% ipython --no-banner

In [1]: import numpy as np

In [2]: from numpy import linalg as LA

In [3]: np.set_printoptions(precision=1, suppress=True, linewidth=120)

In [4]: rnd = lambda a: np.round(a, 1) + 0

In [5]: A2 = np.array([[8, 8, 6, 7, 5],
   ...:     [6, 2, 6, 6, 0],
   ...:     [8, 8, 6, 3, 3],
   ...:     [0, 1, 6, 1, 9],
   ...:     [7, 7, 3, 0, 7]])

In [6]: M = A2 + A2.T

In [7]: M
Out[7]: 
array([[16, 14, 14,  7, 12],
       [14,  4, 14,  7,  7],
       [14, 14, 12,  9,  6],
       [ 7,  7,  9,  2,  9],
       [12,  7,  6,  9, 14]])

In [8]: A2 = np.array([[1, 1], [2, -2], [-2, 1], [-1, 0], [1, -1]])

In [9]: LA.matrix_rank(np.vstack([M, A2.T]))
Out[9]: np.int64(5)

In [10]: M @ A2
Out[10]: 
array([[ 21, -10],
       [ -6,  13],
       [ 15,  -8],
       [ 10,  -7],
       [ 19, -10]])

In [11]: np.einsum("ij,ij->i", M, M)
Out[11]: array([841, 506, 653, 264, 506])

In [12]: np.einsum("ij->j", M)
Out[12]: array([63, 46, 55, 34, 48])

In [13]: np.einsum("ik,kj->ji", M, A2)
Out[13]: 
array([[ 21,  -6,  15,  10,  19],
       [-10,  13,  -8,  -7, -10]])

In [14]: W0 = np.loadtxt("layer3.csv", delimiter=",")

In [15]: W0
Out[15]: 
array([[ 2., -1.,  1.,  0., -1., -1.],
       [-1., -1.,  1., -2.,  0.,  0.],
       [ 1.,  1.,  2.,  2., -2., -1.],
       [-2., -1.,  2., -1., -1., -1.],
       [-2., -2., -2.,  1., -2., -1.],
       [ 2., -2.,  2.,  2.,  2.,  0.],
       [ 1.,  2., -2., -1., -1., -2.],
       [ 0.,  2.,  2.,  2.,  0.,  0.],
       [ 0.,  2., -2.,  1.,  1., -2.]])

In [16]: Q, vecs = LA.qr(W0[:, :1])[0], LA.qr(W0[:, 1:])[0]

In [17]: sv = LA.svd(Q.T @ vecs, compute_uv=False)

In [18]: rnd(np.degrees(np.arccos(sv.clip(0, 1))))
Out[18]: array([58.5])

In [19]: (sv > 0.9).sum()
Out[19]: np.int64(0)

In [20]: rnd(LA.norm(Q @ Q.T - vecs @ vecs.T, 2))
Out[20]: np.float64(1.0)

In [21]: Uu, sv, Vt = LA.svd(W0, full_matrices=False)

In [22]: rnd(sv)
Out[22]: array([6.2, 5.6, 4.5, 3.8, 3.4, 2.3])

In [23]: rnd(Uu.T @ W0 @ Vt.T)
Out[23]: 
array([[6.2, 0. , 0. , 0. , 0. , 0. ],
       [0. , 5.6, 0. , 0. , 0. , 0. ],
       [0. , 0. , 4.5, 0. , 0. , 0. ],
       [0. , 0. , 0. , 3.8, 0. , 0. ],
       [0. , 0. , 0. , 0. , 3.4, 0. ],
       [0. , 0. , 0. , 0. , 0. , 2.3]])

In [24]: rnd(sv / sv[0])
Out[24]: array([1. , 0.9, 0.7, 0.6, 0.5, 0.4])

In [25]: rnd(np.sqrt((sv ** 2).sum())), rnd(LA.norm(W0))
Out[25]: (np.float64(11.0), np.float64(11.0))

In [26]: rnd(Vt @ Vt.T)
Out[26]: 
array([[1., 0., 0., 0., 0., 0.],
       [0., 1., 0., 0., 0., 0.],
       [0., 0., 1., 0., 0., 0.],
       [0., 0., 0., 1., 0., 0.],
       [0., 0., 0., 0., 1., 0.],
       [0., 0., 0., 0., 0., 1.]])

In [27]: rnd(np.cumsum(sv ** 2) / np.sum(sv ** 2))
Out[27]: array([0.3, 0.6, 0.7, 0.9, 1. , 1. ])

In [28]: np.allclose(Uu * sv @ Vt, W0)
Out[28]: True

In [29]: (sv > 1e-8).sum()
Out[29]: np.int64(6)

In [30]: A2 = W0 / LA.norm(W0, axis=1, keepdims=True)

In [31]: cov = A2 @ A2.T

In [32]: rnd(cov[3])
Out[32]: array([ 0.1,  0.8,  0.1,  1. ,  0.3, -0.1, -0.3,  0. , -0.5])

In [33]: rnd(cov)
Out[33]: 
array([[ 1. ,  0. ,  0.5,  0.1, -0.1,  0.5,  0.1,  0. , -0.3],
       [ 0. ,  1. , -0.4,  0.8,  0. , -0.2, -0.3, -0.4, -0.6],
       [ 0.5, -0.4,  1. ,  0.1, -0.1,  0.2,  0.1,  0.7,  0. ],
       [ 0.1,  0.8,  0.1,  1. ,  0.3, -0.1, -0.3,  0. , -0.5],
       [-0.1,  0. , -0.1,  0.3,  1. , -0.3,  0.1, -0.4,  0.1],
       [ 0.5, -0.2,  0.2, -0.1, -0.3,  1. , -0.6,  0.3, -0.2],
       [ 0.1, -0.3,  0.1, -0.3,  0.1, -0.6,  1. , -0.1,  0.7],
       [ 0. , -0.4,  0.7,  0. , -0.4,  0.3, -0.1,  1. ,  0.2],
       [-0.3, -0.6,  0. , -0.5,  0.1, -0.2,  0.7,  0.2,  1. ]])
